>>> import numpy as np
>>> np.set_printoptions(precision=3, suppress=True, linewidth=140, floatmode="fixed")
>>> F = np.load("case7.npy")
>>> F
array([[-1.043,  3.403, -0.908, -1.983, -1.528,  0.461,  0.573, -1.675,  1.376],
       [-2.533, -0.343, -2.020,  2.817, -0.051, -1.714,  1.527, -0.454,  0.986],
       [-0.298, -0.442, -1.827,  0.117, -2.434, -0.526, -2.266, -1.022, -2.997],
       [-1.937, -1.166,  0.322, -2.740, -0.170, -2.689, -1.112,  1.705,  0.931],
       [ 0.447,  2.541,  1.676,  2.079, -1.634, -1.192, -1.077,  2.436,  0.160],
       [ 0.596,  0.713,  1.484,  0.564,  1.806, -2.437, -1.674, -3.092,  0.234],
       [ 2.235, -1.635, -0.878,  0.426, -2.053, -0.103, -1.073, -0.580,  3.266],
       [-2.831, -0.956,  2.251,  0.820, -0.774,  2.349, -1.647, -0.885,  0.846],
       [ 0.298, -1.094,  2.410, -0.336, -2.442, -1.204,  2.853, -1.191, -0.907]])
>>> x0 = np.array([4, -4, 2, 2, -3, -3, 4, 0, 5])
>>> print(np.einsum("ij,j->i", F, x0))
[-11.196   9.171 -18.013   0.866   4.106  -0.011  33.079  -8.440  27.532]
>>> F @ x0
array([-11.196,   9.171, -18.013,   0.866,   4.106,  -0.011,  33.079,  -8.440,  27.532])
>>> F @ np.ones(9)
array([ -1.324,  -1.785, -11.696,  -6.856,   5.436,  -1.806,  -0.396,  -0.827,  -1.614])
>>> (F * x0).sum(axis=1)
array([-11.196,   9.171, -18.013,   0.866,   4.106,  -0.011,  33.079,  -8.440,  27.532])
>>> F @ (2 * x0)
array([-22.392,  18.341, -36.027,   1.732,   8.212,  -0.021,  66.159, -16.879,  55.063])
>>> F @ np.eye(9)[2]
array([-0.908, -2.020, -1.827,  0.322,  1.676,  1.484, -0.878,  2.251,  2.410])
>>> print((F @ x0).argmax())
6
>>> rng = np.random.default_rng(5479)
>>> out = F + rng.integers(-2, 3, (9, 1)) @ rng.integers(-2, 3, (1, 9))
>>> out
array([[-2.043,  3.403, -2.908, -2.983, -3.528,  1.461,  1.573, -3.675,  3.376],
       [-3.533, -0.343, -4.020,  1.817, -2.051, -0.714,  2.527, -2.454,  2.986],
       [ 0.702, -0.442,  0.173,  1.117, -0.434, -1.526, -3.266,  0.978, -4.997],
       [ 0.063, -1.166,  4.322, -0.740,  3.830, -4.689, -3.112,  5.705, -3.069],
       [-1.553,  2.541, -2.324,  0.079, -5.634,  0.808,  0.923, -1.564,  4.160],
       [-0.404,  0.713, -0.516, -0.436, -0.194, -1.437, -0.674, -5.092,  2.234],
       [ 1.235, -1.635, -2.878, -0.574, -4.053,  0.897, -0.073, -2.580,  5.266],
       [-2.831, -0.956,  2.251,  0.820, -0.774,  2.349, -1.647, -0.885,  0.846],
       [ 2.298, -1.094,  6.410,  1.664,  1.558, -3.204,  0.853,  2.809, -4.907]])
>>> print(np.round(np.linalg.svd(out - F, compute_uv=False), 3) + 0)
[18.439  0.000  0.000  0.000  0.000  0.000  0.000  0.000  0.000]
>>> np.linalg.matrix_rank(out - F, tol=1e-8)
np.int64(1)
>>> x0 = np.array([-2, 1, 0, 0, 2, -1, -1, 2, -3])
>>> a = np.maximum(F @ x0, 0)
>>> np.tanh(F @ x0)
array([-1.000,  0.735,  1.000,  1.000,  1.000,  0.345, -1.000, -0.952, -1.000])
>>> np.maximum(F @ (3 * x0), 0)
array([ 0.000,  2.821, 15.076, 20.358, 15.125,  1.080,  0.000,  0.000,  0.000])
>>> F.T @ a
array([-14.557,   2.606,   0.091,  -4.674, -21.020, -29.394, -23.535,  17.181,  -6.921])
>>> T = np.stack([F, -2 * F, F[::-1]])
>>> print(np.linalg.norm(T, axis=(1, 2)))
[15.000 30.000 15.000]
>>> np.linalg.matrix_rank(T.reshape(3, -1))
np.int64(2)
>>> np.einsum("bij,cij->bc", T, T)
array([[ 225.000, -450.000,   25.000],
       [-450.000,  900.000,  -50.000],
       [  25.000,  -50.000,  225.000]])
>>> X = np.load("layer5.npy")
>>> X
array([[4, 0, 0, 0, 0, 0, 0, 0],
       [0, 0, 0, 0, 0, 0, 0, 0],
       [0, 0, 1, 0, 0, 0, 0, 0],
       [0, 0, 0, 4, 0, 0, 0, 0],
       [0, 0, 0, 0, 0, 0, 0, 0],
       [0, 0, 0, 0, 0, 0, 0, 0],
       [0, 0, 0, 0, 0, 0, 3, 0],
       [0, 0, 0, 0, 0, 0, 0, 5]])
>>> # rows 1 and 4 are equal
>>> np.sort(np.linalg.eigvals(X).real)
array([0.000, 0.000, 0.000, 1.000, 3.000, 4.000, 4.000, 5.000])
>>> ev, evecs = np.linalg.eigh(X)
>>> x0 = np.array([1, 0, 1, 2, 1, 2, 2, 2])
>>> round(float(x0 @ X @ x0 / (x0 @ x0)), 3), ev[0], ev[-1]
(2.789, np.float64(0.0), np.float64(5.0))
>>> np.abs(X).sum(axis=1).max(), np.abs(ev).max()
(np.int64(5), np.float64(5.0))
>>> X.reshape(-1, 2)
array([[4, 0],
       [0, 0],
       [0, 0],
       [0, 0],
       [0, 0],
       [0, 0],
       [0, 0],
       [0, 0],
       [0, 0],
       [1, 0],
       [0, 0],
       [0, 0],
       [0, 0],
       [0, 4],
       [0, 0],
       [0, 0],
       [0, 0],
       [0, 0],
       [0, 0],
       [0, 0],
       [0, 0],
       [0, 0],
       [0, 0],
       [0, 0],
       [0, 0],
       [0, 0],
       [0, 0],
       [3, 0],
       [0, 0],
       [0, 0],
       [0, 0],
       [0, 5]])
>>> T = X.reshape(8, 2, -1)
>>> T.transpose(1, 0, 2)
array([[[4, 0, 0, 0],
        [0, 0, 0, 0],
        [0, 0, 1, 0],
        [0, 0, 0, 4],
        [0, 0, 0, 0],
        [0, 0, 0, 0],
        [0, 0, 0, 0],
        [0, 0, 0, 0]],

       [[0, 0, 0, 0],
        [0, 0, 0, 0],
        [0, 0, 0, 0],
        [0, 0, 0, 0],
        [0, 0, 0, 0],
        [0, 0, 0, 0],
        [0, 0, 3, 0],
        [0, 0, 0, 5]]])
>>> T.sum(axis=1)
array([[4, 0, 0, 0],
       [0, 0, 0, 0],
       [0, 0, 1, 0],
       [0, 0, 0, 4],
       [0, 0, 0, 0],
       [0, 0, 0, 0],
       [0, 0, 3, 0],
       [0, 0, 0, 5]])
>>> A = np.loadtxt("test9.csv", delimiter=",")
>>> A
array([[ 0.000,  0.000,  0.000,  0.000,  0.000,  0.000,  1.000,  0.000,  0.000,  0.000,  0.000],
       [ 0.000,  0.000,  0.000,  0.000,  0.000,  0.000, -1.000,  0.000,  0.000,  0.000,  3.000],
       [ 0.000, -2.000,  1.000,  0.000,  1.000,  2.000, -3.000,  0.000, -1.000,  0.000,  0.000],
       [ 0.000,  0.000,  3.000,  0.000,  0.000,  0.000,  0.000,  2.000, -2.000,  0.000,  0.000],
       [ 0.000,  0.000,  2.000,  2.000,  0.000,  0.000,  0.000, -1.000,  0.000,  0.000,  0.000],
       [ 0.000,  0.000, -2.000,  3.000,  3.000,  0.000, -2.000,  0.000,  0.000,  0.000,  0.000],
       [ 0.000,  0.000,  0.000, -3.000,  0.000, -2.000,  0.000,  0.000,  0.000,  2.000,  0.000],
       [ 3.000,  0.000,  0.000,  1.000,  0.000,  0.000,  0.000,  0.000,  0.000,  0.000,  0.000],
       [-3.000,  0.000,  0.000,  0.000, -2.000, -1.000,  0.000,  0.000,  0.000,  0.000,  0.000],
       [ 0.000,  0.000,  3.000,  0.000,  0.000,  0.000, -3.000,  2.000,  0.000,  0.000,  0.000],
       [ 0.000,  0.000,  0.000,  0.000,  0.000,  0.000, -2.000,  0.000,  0.000,  0.000, -1.000],
       [-1.000,  0.000,  0.000,  0.000,  0.000,  0.000,  0.000,  0.000,  0.000,  0.000,  0.000]])
>>> x0 = np.array([-6, 8, -5, -2, -1, -8, -4, 4, -1, -1, -1])
>>> y = A @ x0
>>> np.linalg.solve(A.T @ A, A.T @ y)
array([-6.000,  8.000, -5.000, -2.000, -1.000, -8.000, -4.000,  4.000, -1.000, -1.000, -1.000])
>>> np.linalg.lstsq(A, y)[0]
array([-6.000,  8.000, -5.000, -2.000, -1.000, -8.000, -4.000,  4.000, -1.000, -1.000, -1.000])
>>> print(y)
[ -4.000   1.000 -25.000  -5.000 -18.000   9.000  20.000 -20.000  28.000   5.000   9.000   6.000]
>>> y = y + 0.3 * rng.normal(size=12)
>>> y
array([ -4.007,   0.415, -25.330,  -4.744, -18.033,   9.084,  19.953, -20.121,  28.046,   5.354,   9.266,   5.878])
>>> coef, *_ = np.linalg.lstsq(A, y)
>>> coef
array([-5.878,  6.885, -4.691, -2.488, -0.296, -9.821, -4.026,  3.675, -0.991, -3.577, -1.205])
>>> round(float(np.linalg.norm(y - A @ coef)), 3)
0.021
>>> coef.round()
array([ -6.000,   7.000,  -5.000,  -2.000,  -0.000, -10.000,  -4.000,   4.000,  -1.000,  -4.000,  -1.000])
>>> print([round(float(np.linalg.norm(np.linalg.solve(A.T @ A + lam * np.eye(11), A.T @ y))), 2) for lam in (0, 1, 10, 100)])
[15.86, 13.06, 7.76, 1.92]
